In [1]: import numpy as np

In [2]: from numpy import linalg as LA

In [3]: np.set_printoptions(suppress=True, linewidth=140)

In [4]: rnd = lambda a: np.round(a, 2) + 0

In [5]: O, _ = LA.qr(np.array([[-0.2, -0.4, 0.9, -0.2, 1.0],
   ...:     [-0.5, -1.0, -1.4, 0.4, -1.6],
   ...:     [-1.2, 0.4, 0.8, 0.0, -1.0],
   ...:     [-0.6, 0.7, -0.4, 1.0, -0.9],
   ...:     [1.2, -1.5, -1.7, 0.4, 1.6]]))

In [6]: ev = np.array([0, 3, 1, 2, 0])

In [7]: K = O @ np.diag(ev) @ O.T

In [8]: rnd(K)
Out[8]: 
array([[ 1.36,  0.19,  0.33,  0.18,  0.73],
       [ 0.19,  2.09,  0.37, -0.63,  0.96],
       [ 0.33,  0.37,  0.14, -0.17,  0.26],
       [ 0.18, -0.63, -0.17,  1.45,  0.32],
       [ 0.73,  0.96,  0.26,  0.32,  0.95]])

In [9]: ev, evecs = LA.eigh(K)

In [10]: rnd(LA.svd(K, compute_uv=False))
Out[10]: array([3., 2., 1., 0., 0.])

In [11]: rnd(evecs.T @ K @ evecs)
Out[11]: 
array([[0., 0., 0., 0., 0.],
       [0., 0., 0., 0., 0.],
       [0., 0., 1., 0., 0.],
       [0., 0., 0., 2., 0.],
       [0., 0., 0., 0., 3.]])

In [12]: rnd(evecs @ np.diag(ev) @ evecs.T)
Out[12]: 
array([[ 1.36,  0.19,  0.33,  0.18,  0.73],
       [ 0.19,  2.09,  0.37, -0.63,  0.96],
       [ 0.33,  0.37,  0.14, -0.17,  0.26],
       [ 0.18, -0.63, -0.17,  1.45,  0.32],
       [ 0.73,  0.96,  0.26,  0.32,  0.95]])

In [13]: rnd(ev.sum()), rnd(np.trace(K))
Out[13]: (np.float64(6.0), np.float64(6.0))

In [14]: np.abs(evecs[:, -1]).round(6).argmax()
Out[14]: np.int64(1)

In [15]: rnd(ev)
Out[15]: array([0., 0., 1., 2., 3.])
